In [1]: import numpy as np

In [2]: np.set_printoptions(precision=3, suppress=True, linewidth=160)

In [3]: tidy = lambda a: np.round(a, 3) + 0

In [4]: E = np.loadtxt("layer18.csv", delimiter=",")

In [5]: E
Out[5]: 
array([[-2.,  1.,  0.,  0.,  0.],
       [ 0., -2.,  1.,  0.,  0.],
       [ 0.,  0., -2.,  1.,  0.],
       [ 0.,  0.,  0., -2.,  1.],
       [ 0.,  0.,  0.,  0., -2.]])

In [6]: # triangular: eigenvalues sit on the diagonal

In [7]: rng = np.random.default_rng(597)

In [8]: other = E + rng.integers(-2, 3, (5, 4)) @ rng.integers(-2, 3, (4, 5))

In [9]: other
Out[9]: 
array([[-1.,  1., -2., -2.,  2.],
       [ 0., -2.,  1.,  0.,  0.],
       [ 7., -5., -8., -3., -4.],
       [ 3., -2.,  1., -4.,  2.],
       [ 2., -1., -2., -2., -4.]])

In [10]: other - E
Out[10]: 
array([[ 1.,  0., -2., -2.,  2.],
       [ 0.,  0.,  0.,  0.,  0.],
       [ 7., -5., -6., -4., -4.],
       [ 3., -2.,  1., -2.,  1.],
       [ 2., -1., -2., -2., -2.]])

In [11]: np.abs(other - E).sum(axis=1)
Out[11]: array([ 7.,  0., 26.,  9.,  9.])

In [12]: left, s = np.linalg.svd(other)
---------------------------------------------------------------------------
ValueError                                Traceback (most recent call last)
Cell In[12], line 1
----> 1 left, s = np.linalg.svd(other)

ValueError: too many values to unpack (expected 2)

In [13]: left, s, VT = np.linalg.svd(other, full_matrices=False)

In [14]: (s > 1e-8).sum()
Out[14]: np.int64(5)

In [15]: tidy(left.T @ other @ VT.T)
Out[15]: 
array([[13.743,  0.   ,  0.   ,  0.   ,  0.   ],
       [ 0.   ,  5.639,  0.   ,  0.   ,  0.   ],
       [ 0.   ,  0.   ,  3.953,  0.   ,  0.   ],
       [ 0.   ,  0.   ,  0.   ,  2.626,  0.   ],
       [ 0.   ,  0.   ,  0.   ,  0.   ,  1.343]])

In [16]: np.abs(left[:, 0]).round(6).argmax()
Out[16]: np.int64(2)

In [17]: tidy(VT @ VT.T)
Out[17]: 
array([[1., 0., 0., 0., 0.],
       [0., 1., 0., 0., 0.],
       [0., 0., 1., 0., 0.],
       [0., 0., 0., 1., 0.],
       [0., 0., 0., 0., 1.]])

In [18]: tidy(np.abs(VT[0]))
Out[18]: array([0.558, 0.388, 0.575, 0.303, 0.34 ])

In [19]: K = np.loadtxt("data.csv", delimiter=",")

In [20]: K
Out[20]: 
array([[ 1.035,  0.655,  5.458],
       [ 0.592, -1.408,  4.419],
       [ 0.815, -0.272,  6.029],
       [-0.15 , -0.244,  6.559],
       [ 1.222,  1.408,  7.079],
       [ 0.628,  0.435,  4.612],
       [-1.447,  0.784,  5.381],
       [-1.874,  0.493,  5.134],
       [ 0.411, -1.256,  5.727],
       [-0.399, -0.188,  6.42 ],
       [-0.815,  0.358,  4.361],
       [ 0.87 ,  2.226,  3.963],
       [ 1.527,  0.268,  3.538],
       [ 0.343,  0.335,  4.504],
       [ 1.043,  0.108,  5.25 ],
       [-0.104, -0.445,  6.206],
       [-0.36 ,  0.639,  4.249],
       [-1.282, -0.914,  4.753],
       [-2.291, -0.412,  5.633],
       [ 1.724,  1.714,  4.683]])

In [21]: W2 = K[[15, 11]].astype(float)

In [22]: for _ in range(7):
    ...:     labels = np.linalg.norm(K[:, None] - W2, axis=-1).argmin(axis=1)
    ...:     W2 = np.array([K[labels == j].mean(axis=0) for j in range(2)])
    ...: 

In [23]: labels
Out[23]: array([1, 0, 0, 0, 1, 1, 0, 0, 0, 0, 0, 1, 1, 1, 1, 0, 1, 0, 0, 1])

In [24]: tidy(W2)
Out[24]: 
array([[-0.595, -0.319,  5.511],
       [ 0.892,  0.865,  4.815]])

In [25]: tidy(W2[1] - W2[0])
Out[25]: array([ 1.487,  1.184, -0.696])

In [26]: Q, Rm = np.linalg.qr(K)

In [27]: tidy(np.abs(np.diag(Rm)))
Out[27]: array([ 4.989,  3.926, 23.143])

In [28]: tidy(Rm)
Out[28]: 
array([[ -4.989,  -1.267,  -1.071],
       [  0.   ,   3.926,   4.535],
       [  0.   ,   0.   , -23.143]])

In [29]: tidy(abs(Rm[0, 0])), tidy(np.linalg.norm(K[:, 0]))
Out[29]: (np.float64(4.989), np.float64(4.989))

In [30]: np.allclose(Rm.T @ Rm, K.T @ K)
Out[30]: True

In [31]: tidy(np.trace(Q @ Q.T))
Out[31]: np.float64(3.0)

In [32]: tidy(Q.T @ Q)
Out[32]: 
array([[1., 0., 0.],
       [0., 1., 0.],
       [0., 0., 1.]])

In [33]: Q.shape, Rm.shape
Out[33]: ((20, 3), (3, 3))

In [34]: data = np.loadtxt("out6.csv", delimiter=",")

In [35]: tidy(data)
Out[35]: 
array([[ 0.479,  0.383, -0.032, -0.319],
       [ 0.383,  0.306, -0.026, -0.255],
       [-0.032, -0.026,  0.002,  0.021],
       [-0.319, -0.255,  0.021,  0.213]])

In [36]: left, s, VT = np.linalg.svd(data)

In [37]: np.argmax(s[:-1] / (s[1:] + 1e-6)) + 1
Out[37]: np.int64(1)

In [38]: other = left[:, :1] @ np.diag(s[:1]) @ VT[:1]

In [39]: tidy(np.abs(data - other).max())
Out[39]: np.float64(0.0)

In [40]: tidy(np.linalg.norm(data - other) / np.linalg.norm(data))
Out[40]: np.float64(0.0)

In [41]: tidy(np.linalg.norm(data - other, 2)), tidy(s[1])
Out[41]: (np.float64(0.0), np.float64(0.0))

In [42]: Q, _ = np.linalg.qr(np.array([[0.4, 1.0], [0.9, 1.0]]))

In [43]: A = 4 * Q

In [44]: tidy(A)
Out[44]: 
array([[-1.625, -3.655],
       [-3.655,  1.625]])

In [45]: # symmetric

In [46]: other = np.array([[0, 2, 0], [-1, 2, -2]])

In [47]: W2 = np.kron(other, A)

In [48]: np.linalg.matrix_rank(W2)
Out[48]: np.int64(4)

In [49]: tidy(np.linalg.norm(W2, 2)), tidy(np.linalg.norm(other, 2) * np.linalg.norm(A, 2))
Out[49]: (np.float64(13.397), np.float64(13.397))
